$ python -q
>>> import numpy as np
>>> from numpy import linalg as LA
>>> np.set_printoptions(precision=2, suppress=True, linewidth=120)
>>> def tidy(a):
...     return np.round(a, 2) + 0
... 
>>> M2 = np.array([[3, -4, -3], [3, -5, -1], [-1, 4, -1]])
>>> W0 = np.triu(M2, 1)
>>> W0
array([[ 0, -4, -3],
       [ 0,  0, -1],
       [ 0,  0,  0]])
>>> tidy(LA.norm(W0, axis=1))
array([5., 1., 0.])
>>> tidy(LA.norm(W0[0] - W0[1]))
np.float64(4.47)
>>> tidy(LA.norm(W0, axis=0))
array([0.  , 4.  , 3.16])
>>> tidy(LA.norm(W0, 2))
np.float64(5.04)
>>> LA.norm(W0, axis=1).argmax()
np.int64(0)
>>> tidy(LA.eigvals(W0).sum().real)
np.float64(0.0)
>>> np.kron(np.eye(2, dtype=int), W0)
array([[ 0, -4, -3,  0,  0,  0],
       [ 0,  0, -1,  0,  0,  0],
       [ 0,  0,  0,  0,  0,  0],
       [ 0,  0,  0,  0, -4, -3],
       [ 0,  0,  0,  0,  0, -1],
       [ 0,  0,  0,  0,  0,  0]])
>>> np.einsum("ii->", W0)
np.int64(0)
>>> tidy(LA.eigvals(W0))
array([0., 0., 0.])
>>> arr = np.array([[-0.9, 0.7, -0.3, -0.1, 0.3],
...     [-0.7, -0.9, -1.6, 1.8, 1.3],
...     [0.6, -0.2, 0.4, -1.0, -0.7],
...     [-0.1, 0.2, -1.9, -1.6, 1.0]])
>>> arr[:, 4] *= 3
>>> tidy(arr)
array([[-0.9,  0.7, -0.3, -0.1,  0.9],
       [-0.7, -0.9, -1.6,  1.8,  3.9],
       [ 0.6, -0.2,  0.4, -1. , -2.1],
       [-0.1,  0.2, -1.9, -1.6,  3. ]])
>>> f = np.array([-1, 0])
>>> tidy(np.array([np.convolve(row, f, "same") for row in arr]))
array([[ 0.9, -0.7,  0.3,  0.1, -0.9],
       [ 0.7,  0.9,  1.6, -1.8, -3.9],
       [-0.6,  0.2, -0.4,  1. ,  2.1],
       [ 0.1, -0.2,  1.9,  1.6, -3. ]])
>>> K = np.array([[-1.6, -0.7, -0.2],
...     [0.0, 0.6, 0.6],
...     [-0.9, 0.5, 0.0],
...     [1.1, -0.1, -0.5]])
>>> K[:, 1] *= 10
>>> K
array([[-1.6, -7. , -0.2],
       [ 0. ,  6. ,  0.6],
       [-0.9,  5. ,  0. ],
       [ 1.1, -1. , -0.5]])
>>> O, V = LA.qr(K[:, :2])[0], LA.qr(K[:, 2:])[0]
>>> sigma = LA.svd(O.T @ V, compute_uv=False)
>>> tidy(LA.norm(O @ O.T - V @ V.T, 2))
np.float64(1.0)
>>> tidy(np.degrees(np.arccos(sigma.clip(0, 1))))
array([44.34])
>>> tidy(sigma)
array([0.72])
>>> F = np.load("layer10.npy")
>>> F
array([[ 0, -1, -1, -1],
       [ 0,  0,  0,  0],
       [ 0,  0,  0,  2],
       [ 0,  0,  0,  0]])
>>> left, sigma, Vh = LA.svd(F, full_matrices=False)
>>> tidy(Vh @ Vh.T)
array([[1., 0., 0., 0.],
       [0., 1., 0., 0.],
       [0., 0., 1., 0.],
       [0., 0., 0., 1.]])
>>> tidy(sigma)
array([2.36, 1.2 , 0.  , 0.  ])
>>> tidy(np.sqrt((sigma ** 2).sum())), tidy(LA.norm(F))
(np.float64(2.65), np.float64(2.65))
>>> tidy(left.T @ F @ Vh.T)
array([[2.36, 0.  , 0.  , 0.  ],
       [0.  , 1.2 , 0.  , 0.  ],
       [0.  , 0.  , 0.  , 0.  ],
       [0.  , 0.  , 0.  , 0.  ]])
>>> tidy(left.T @ left)
array([[1., 0., 0., 0.],
       [0., 1., 0., 0.],
       [0., 0., 1., 0.],
       [0., 0., 0., 1.]])
>>> left, sigma, Vh = LA.svd(F)
>>> V = Vh[:(sigma > 1e-8).sum()]
>>> rng = np.random.default_rng(42628)
>>> vec = F[1] + 2 * F[3] + rng.integers(2) * np.eye(4)[3]
>>> vec
array([0., 0., 0., 1.])
>>> tidy(np.diag(V.T @ V))
array([0. , 0.5, 0.5, 1. ])
>>> tidy(V.T @ V)
array([[0. , 0. , 0. , 0. ],
       [0. , 0.5, 0.5, 0. ],
       [0. , 0.5, 0.5, 0. ],
       [0. , 0. , 0. , 1. ]])
>>> tidy(F @ LA.pinv(F) @ F)
array([[ 0., -1., -1., -1.],
       [ 0.,  0.,  0.,  0.],
       [ 0.,  0.,  0.,  2.],
       [ 0.,  0.,  0.,  0.]])
>>> try:
...     LA.inv(F)
... except LA.LinAlgError as e:
...     print(e)
... 
Singular matrix
>>> np.unique(F.round(6), axis=0).shape
(3, 4)
>>> M2 = np.array([[3, 2, 0], [3, 1, 2]])
>>> cent = np.kron(M2, F)
>>> cent
array([[ 0, -3, -3, -3,  0, -2, -2, -2,  0,  0,  0,  0],
       [ 0,  0,  0,  0,  0,  0,  0,  0,  0,  0,  0,  0],
       [ 0,  0,  0,  6,  0,  0,  0,  4,  0,  0,  0,  0],
       [ 0,  0,  0,  0,  0,  0,  0,  0,  0,  0,  0,  0],
       [ 0, -3, -3, -3,  0, -1, -1, -1,  0, -2, -2, -2],
       [ 0,  0,  0,  0,  0,  0,  0,  0,  0,  0,  0,  0],
       [ 0,  0,  0,  6,  0,  0,  0,  2,  0,  0,  0,  4],
       [ 0,  0,  0,  0,  0,  0,  0,  0,  0,  0,  0,  0]])
>>> LA.matrix_rank(cent)
np.int64(4)
>>> E = np.array([[-1, 1, 2],
...     [-2, -1, 1],
...     [-4, -4, -2],
...     [-3, -5, -2],
...     [-4, -8, -5],
...     [-6, -10, -6],
...     [-8, -12, -9],
...     [-8, -12, -8],
...     [-5, -10, -11],
...     [-6, -9, -11],
...     [-9, -12, -8],
...     [-6, -9, -9],
...     [-8, -11, -8],
...     [-9, -10, -9],
...     [-9, -7, -9],
...     [-7, -6, -12],
...     [-10, -4, -10],
...     [-13, -3, -8],
...     [-14, -5, -8]])
>>> D = LA.norm(E[:, None] - E[None], axis=-1)
>>> np.unravel_index(D.round(6).argmax(), D.shape)
(np.int64(0), np.int64(6))
>>> LA.matrix_rank(D ** 2)
np.int64(5)
>>> (D + 1e9 * np.eye(19)).round(6).argmin(axis=1)
array([ 1,  0,  3,  2,  5,  4,  7,  6,  9,  8,  7,  9,  7, 12, 13,  9, 14, 18, 17])
>>> D.shape
(19, 19)
>>> tidy(D[:5, :5])
array([[ 0.  ,  2.45,  7.07,  7.48, 11.79],
       [ 2.45,  0.  ,  4.69,  5.1 ,  9.43],
       [ 7.07,  4.69,  0.  ,  1.41,  5.  ],
       [ 7.48,  5.1 ,  1.41,  0.  ,  4.36],
       [11.79,  9.43,  5.  ,  4.36,  0.  ]])
>>> Xc = E - E.mean(axis=0)
>>> V = LA.svd(Xc)[2][:1]
>>> M2 = Xc - Xc @ V.T @ V
>>> tidy(np.cov(Xc @ V.T, rowvar=False))
np.float64(29.55)
>>> LA.norm(M2, axis=1).round(6).argmax()
np.int64(17)
>>> O, _ = LA.qr(np.array([[2.9, 0.6, -0.2, 0.3, 1.4],
...     [-2.2, 0.0, -0.9, 0.8, -0.4],
...     [1.0, 0.7, 1.2, -0.4, -0.2],
...     [1.0, -0.8, -0.1, 1.5, -1.0],
...     [-0.3, 1.6, -0.1, 1.1, 0.8]]))
>>> vals = np.array([2, 5, 0, 2, 3])
>>> data = O @ np.diag(vals) @ O.T
>>> tidy(data)
array([[ 1.64, -0.17,  1.1 , -0.39,  0.17],
       [-0.17,  2.17,  1.03, -0.23, -0.19],
       [ 1.1 ,  1.03,  1.58, -0.25,  0.82],
       [-0.39, -0.23, -0.25,  2.55, -1.11],
       [ 0.17, -0.19,  0.82, -1.11,  4.07]])
>>> rank = LA.matrix_rank(data)
>>> rank
np.int64(4)
>>> N = LA.svd(data)[2][rank:].T
>>> np.allclose(data @ N, 0)
True
>>> [int(LA.matrix_rank(np.delete(data, i, axis=0))) for i in range(5)]
[4, 4, 4, 4, 4]
